>>> import numpy as np
>>> import numpy.linalg as la
>>> np.set_printoptions(precision=3, suppress=True, linewidth=120, sign=" ")
>>> mat = np.loadtxt("block2.csv", delimiter=",")
>>> mat
array([[-0.1  ,  1.6  ,  0.9  ,  0.6  , -1.6  , -0.7  , -0.894,  0.8  ],
       [-0.1  ,  0.7  , -1.3  , -0.9  ,  0.   ,  0.2  , -0.612,  0.7  ],
       [ 0.4  , -0.9  ,  0.   , -1.4  , -1.8  ,  1.7  , -0.578,  0.4  ],
       [-1.5  , -0.6  ,  1.4  ,  0.3  ,  1.4  ,  1.   ,  1.052, -1.1  ],
       [ 1.4  , -0.8  ,  1.1  , -0.7  , -1.4  ,  0.9  , -0.734,  0.6  ],
       [-1.7  , -1.2  , -1.1  ,  1.1  , -0.1  , -0.8  , -0.413,  0.4  ],
       [ 0.1  ,  0.5  ,  0.5  , -2.   , -1.7  , -0.5  ,  0.756, -0.8  ],
       [-1.1  ,  0.3  ,  0.1  , -0.7  , -0.2  , -0.1  , -1.377,  1.4  ],
       [ 0.9  , -1.7  ,  0.2  , -0.6  , -0.5  ,  0.4  ,  0.368, -0.4  ],
       [ 1.2  ,  0.8  ,  0.5  , -0.1  ,  0.5  ,  0.4  ,  0.62 , -0.7  ],
       [-2.5  ,  0.   ,  0.2  , -1.7  , -0.7  , -2.5  , -0.157,  0.2  ],
       [-0.6  ,  0.3  ,  0.7  , -0.5  , -0.6  , -1.5  ,  0.072, -0.3  ],
       [-0.8  , -1.1  ,  0.2  , -0.1  , -0.9  , -0.4  ,  0.13 , -0.2  ],
       [-0.5  ,  0.9  , -0.5  ,  0.7  , -0.1  ,  1.4  ,  0.109, -0.2  ],
       [-0.9  ,  0.5  , -1.3  ,  1.7  ,  1.   , -1.3  ,  0.476, -0.3  ],
       [ 0.1  ,  0.6  ,  0.3  , -0.2  ,  0.2  , -0.9  , -1.785,  1.6  ],
       [-0.8  , -1.8  , -1.6  , -0.2  ,  0.9  ,  0.   , -0.316,  0.3  ],
       [ 0.9  ,  0.6  ,  0.8  , -1.1  ,  3.3  , -0.7  ,  2.214, -2.2  ],
       [-0.5  , -1.   , -0.4  ,  0.9  , -0.2  , -0.6  ,  1.498, -1.6  ],
       [ 1.8  ,  1.4  , -0.6  , -0.6  , -0.2  ,  1.4  , -1.615,  1.6  ],
       [ 1.6  , -1.6  ,  0.3  ,  0.8  , -1.4  ,  2.4  , -0.888,  1.   ],
       [ 0.   , -0.5  ,  0.   , -1.1  , -0.4  ,  1.   ,  1.464, -1.4  ],
       [ 1.1  , -1.5  , -1.   ,  1.1  , -0.9  , -1.   ,  0.051, -0.1  ],
       [ 0.4  , -1.1  , -0.5  ,  0.2  , -2.1  , -0.1  ,  0.913, -0.9  ],
       [ 1.1  ,  1.3  ,  0.   ,  0.2  , -0.3  , -0.3  , -2.558,  2.7  ],
       [ 1.9  , -1.4  ,  0.4  ,  0.6  , -0.7  , -1.2  , -0.375,  0.4  ],
       [ 0.   , -0.8  , -2.   , -0.4  , -1.3  ,  0.9  ,  1.411, -1.4  ]])
>>> Uu, sigma, Vh = la.svd(mat)
>>> sigma
array([ 8.58 ,  7.073,  6.138,  5.366,  4.515,  3.854,  3.632,  0.322])
>>> np.argmax(sigma[:-1] / (sigma[1:] + 1e-6)) + 1
np.int64(7)
>>> B = Uu[:, :7] @ np.diag(sigma[:7]) @ Vh[:7]
>>> round(la.norm(mat - B) / la.norm(mat), 3)
np.float64(0.021)
>>> round(float(np.abs(mat - B).max()), 3)
0.096
>>> np.round(la.norm(mat - B, 2), 3), np.round(sigma[7], 3)
(np.float64(0.322), np.float64(0.322))
>>> X = np.array([[1, 0, 1, 1, 0, 1],
...     [2, 1, 0, 2, 1, 2],
...     [2, 2, 0, 1, 0, 0],
...     [0, 1, 1, 0, 1, 2],
...     [1, 1, 2, 2, 0, 2],
...     [1, 0, 1, 0, 2, 0]])
>>> X
array([[ 1,  0,  1,  1,  0,  1],
       [ 2,  1,  0,  2,  1,  2],
       [ 2,  2,  0,  1,  0,  0],
       [ 0,  1,  1,  0,  1,  2],
       [ 1,  1,  2,  2,  0,  2],
       [ 1,  0,  1,  0,  2,  0]])
>>> np.unravel_index(np.abs(X).argmax(), X.shape)
(np.int64(1), np.int64(0))
>>> la.svd(X, compute_uv=False)
array([ 6.117,  2.626,  2.268,  1.543,  1.417,  0.389])
>>> np.count_nonzero(X)
np.int64(24)
>>> X.sum(axis=1)
array([ 4,  8,  5,  5,  8,  4])
>>> feats = np.loadtxt("layer1.csv", delimiter=",")
>>> feats
array([[ -1.986,  -4.87 ,  19.296],
       [ -6.541, -15.952,  10.137],
       [  7.593,   0.367,  18.499],
       [ -1.656,  19.616,   3.532],
       [ 12.192, -15.518,  -3.247],
       [-17.726,   8.207,   4.291],
       [ 13.044,  10.071,  11.333],
       [ 19.957,   0.938,  -0.925],
       [-13.981,  10.883,  -9.278],
       [  1.656, -15.696,  12.284],
       [-12.579,  -4.1  ,  14.998],
       [ -2.548, -17.706,  -8.945],
       [-19.613,  -3.916,  -0.035],
       [ -9.777,   4.165,  16.943]])
>>> gram = feats.T @ feats
>>> (feats @ feats.T).shape
(14, 14)
>>> np.diag(gram)
array([ 1981.602,  1801.372,  1817.028])
>>> np.allclose(gram, gram.T)
True
>>> la.matrix_rank(gram)
np.int64(3)
>>> la.eigvalsh(gram)[::-1]
array([ 2085.823,  1916.403,  1597.776])
>>> round(float(np.trace(gram)), 3), round(float((feats ** 2).sum()), 3)
(5600.003, 5600.003)
>>> gram
array([[1981.602, -145.646, -137.072],
       [-145.646, 1801.372, -106.923],
       [-137.072, -106.923, 1817.028]])
>>> rng = np.random.default_rng(333)
>>> z = rng.integers(0, 3, 3)
>>> M = (z[:, None] == z) * -1 + np.eye(3)
>>> M
array([[ 0.,  0.,  0.],
       [ 0.,  0.,  0.],
       [ 0.,  0.,  0.]])
>>> cen = feats - feats.mean(axis=0)
>>> Uu, sigma, Vh = la.svd(cen, full_matrices=False)
>>> np.round(cen.mean(axis=0), 3) + 0
array([ 0.,  0.,  0.])
>>> la.matrix_rank(cen)
np.int64(3)
>>> Vh[0] * np.sign(Vh[0, np.abs(Vh[0]).argmax()])
array([ 0.823, -0.566,  0.038])
>>> (np.sign(Uu[:, 0]) == np.sign(Uu[0, 0])).astype(int)
array([ 1,  1,  1,  0,  1,  0,  1,  1,  0,  1,  0,  1,  0,  0])
>>> np.abs(Vh[-1])
array([ 0.135,  0.131,  0.982])
>>> np.abs(Vh[0]).argmax()
np.int64(0)
>>> sigma
array([ 45.264,  40.453,  35.185])
>>> z = feats[:, 1] > np.median(feats[:, 1])
>>> u = feats[z].mean(axis=0) - feats[~z].mean(axis=0)
>>> z.astype(int)
array([ 0,  0,  1,  1,  0,  1,  1,  1,  1,  0,  0,  0,  0,  1])
>>> data = np.loadtxt("run7.csv", delimiter=",")
>>> data
array([[  0.,  -4.,   2.,   6.,  -6.,  -4., -10.,  -6., -10.],
       [  1.,   2.,  -3.,  -5.,   3.,   1.,   8.,   4.,   7.],
       [ -2.,   2.,   3.,   1.,   3.,   4.,  -1.,   1.,   1.],
       [  0.,   4.,  -2.,  -6.,   6.,   4.,  10.,   6.,  10.]])
>>> B = np.c_[mat[:, :1] @ np.array([[0]]), np.array([-1, -5, -2, 1, 5, 5, -5, -5, -3, -4, 0, 4, 1, -4, -3, -4, -2, -2, -2, 0, 3, 5, 5, -5, 5, 3, -2])]
>>> B
array([[ 0., -1.],
       [ 0., -5.],
       [ 0., -2.],
       [ 0.,  1.],
       [ 0.,  5.],
       [ 0.,  5.],
       [ 0., -5.],
       [ 0., -5.],
       [ 0., -3.],
       [ 0., -4.],
       [ 0.,  0.],
       [ 0.,  4.],
       [ 0.,  1.],
       [ 0., -4.],
       [ 0., -3.],
       [ 0., -4.],
       [ 0., -2.],
       [ 0., -2.],
       [ 0., -2.],
       [ 0.,  0.],
       [ 0.,  3.],
       [ 0.,  5.],
       [ 0.,  5.],
       [ 0., -5.],
       [ 0.,  5.],
       [ 0.,  3.],
       [ 0., -2.]])
>>> la.matrix_rank(np.c_[mat, B])
np.int64(9)
>>> la.norm(B - mat @ la.lstsq(mat, B)[0], axis=0)
array([  0.  ,  15.94])
>>> la.matrix_rank(B)
np.int64(1)
>>> la.norm(la.qr(mat)[0].T @ B, axis=0) ** 2 / ((B ** 2).sum(axis=0) + 1e-12)
array([ 0.  ,  0.27])
>>> J = np.load("x.npy")
>>> J
array([[ 0.042, -0.05 , -0.175, -0.058,  0.042, -0.042],
       [-0.05 ,  0.06 ,  0.21 ,  0.07 , -0.05 ,  0.05 ],
       [-0.175,  0.21 ,  0.734,  0.245, -0.175,  0.175],
       [-0.058,  0.07 ,  0.245,  0.082, -0.058,  0.058],
       [ 0.042, -0.05 , -0.175, -0.058,  0.042, -0.042],
       [-0.042,  0.05 ,  0.175,  0.058, -0.042,  0.042]])
>>> vec = np.array([3, 3, -1])
>>> y = feats @ vec
>>> la.lstsq(feats, y)[0]
array([ 3.,  3., -1.])
>>> np.round(la.pinv(feats) @ feats, 3) + 0
array([[ 1.,  0.,  0.],
       [ 0.,  1.,  0.],
       [ 0.,  0.,  1.]])
>>> y = y + 0.05 * rng.normal(size=14)
>>> y
array([-39.9  , -77.562,   5.407,  50.36 ,  -6.76 , -32.795,  57.953,  63.51 ,  -0.076, -54.369, -65.073, -51.754,
       -70.531, -33.74 ])
>>> coef, *_ = la.lstsq(feats, y)
>>> np.round(feats.T @ (y - feats @ coef), 3) + 0
array([ 0.,  0.,  0.])
>>> coef
array([ 2.998,  2.999, -1.   ])
>>> rank = la.matrix_rank(J)
>>> rank
np.int64(1)
>>> N = la.svd(J)[2][rank:].T
>>> [int(la.matrix_rank(J[:, :j + 1])) for j in range(6)]
[1, 1, 1, 1, 1, 1]
>>> la.matrix_rank(J.T @ J), la.matrix_rank(J @ J.T)
(np.int64(1), np.int64(1))
>>> np.allclose(J @ N, 0)
True
>>> z = rng.integers(0, 3, 4)
>>> W0 = np.triu((z[:, None] == z) & (rng.random((4, 4)) < 0.8), 1).astype(int)
>>> W0 += W0.T
>>> W0
array([[ 0,  0,  0,  0],
       [ 0,  0,  0,  0],
       [ 0,  0,  0,  1],
       [ 0,  0,  1,  0]])
>>> w, vecs = la.eigh(W0)
>>> vec = np.array([-2, 2, 5, 0])
>>> la.eigvalsh(W0[1:, 1:])
array([-1.,  0.,  1.])
>>> la.lstsq(W0[:-1].T, W0[-1])[2]
np.int32(1)
>>> np.unique(W0.round(6), axis=0).shape
(3, 4)
>>> W0 @ la.pinv(W0) @ W0
array([[ 0.,  0.,  0.,  0.],
       [ 0.,  0.,  0.,  0.],
       [ 0.,  0.,  0.,  1.],
       [ 0.,  0.,  1.,  0.]])
>>> la.cond(W0) > 100
np.True_
>>> [round(float(x), 3) for x in la.svd(W0, compute_uv=False)[:3]]
[1.0, 1.0, 0.0]
>>> la.matrix_rank(W0, rtol=0.1)
np.int64(2)
>>> np.argsort(-la.norm(W0, axis=0).round(6), kind="stable")[:3]
array([ 2,  3,  0])
>>> round(float(la.norm(W0, 2) / la.norm(W0)), 3)
0.707
>>> F = np.load("m.npy")
>>> F
array([[ 0,  3,  0,  0],
       [ 0,  0,  5,  0],
       [ 4,  0,  0,  0],
       [ 0,  0,  0,  1]])
>>> np.flatnonzero(la.matrix_power((F != 0) + (F.T != 0) + np.eye(4), 4)[2])
array([ 0,  1,  2])
>>> np.round(la.det(F), 3)
np.float64(60.0)
>>> proj = np.triu(np.array([[1, -2, -1, 2], [2, 2, -1, 2], [2, -2, 1, -2], [-1, 1, 2, -1]]), 1) + np.eye(4)
>>> B = proj @ F @ la.inv(proj)
>>> np.round(np.poly(B), 3) + 0
array([  1.,  -1.,   0., -60.,  60.])
>>> B
array([[ -4.,  -5., -19., -18.],
       [ -4.,  -8.,  -7.,  12.],
       [  4.,   8.,  12.,  -2.],
       [  0.,   0.,   0.,   1.]])
>>> la.matrix_rank(B)
np.int64(4)
>>> np.einsum("ii->", F)
np.int64(1)
>>> np.einsum("ij,ji->", F, F)
np.int64(1)
>>> round(la.det(2 * F), 3), round(float(la.det(F)), 3)
(np.float64(960.0), 60.0)
>>> round(la.eigvals(F).sum().real, 3)
np.float64(1.0)
>>> np.round(np.poly(F), 3) + 0
array([  1.,  -1.,   0., -60.,  60.])
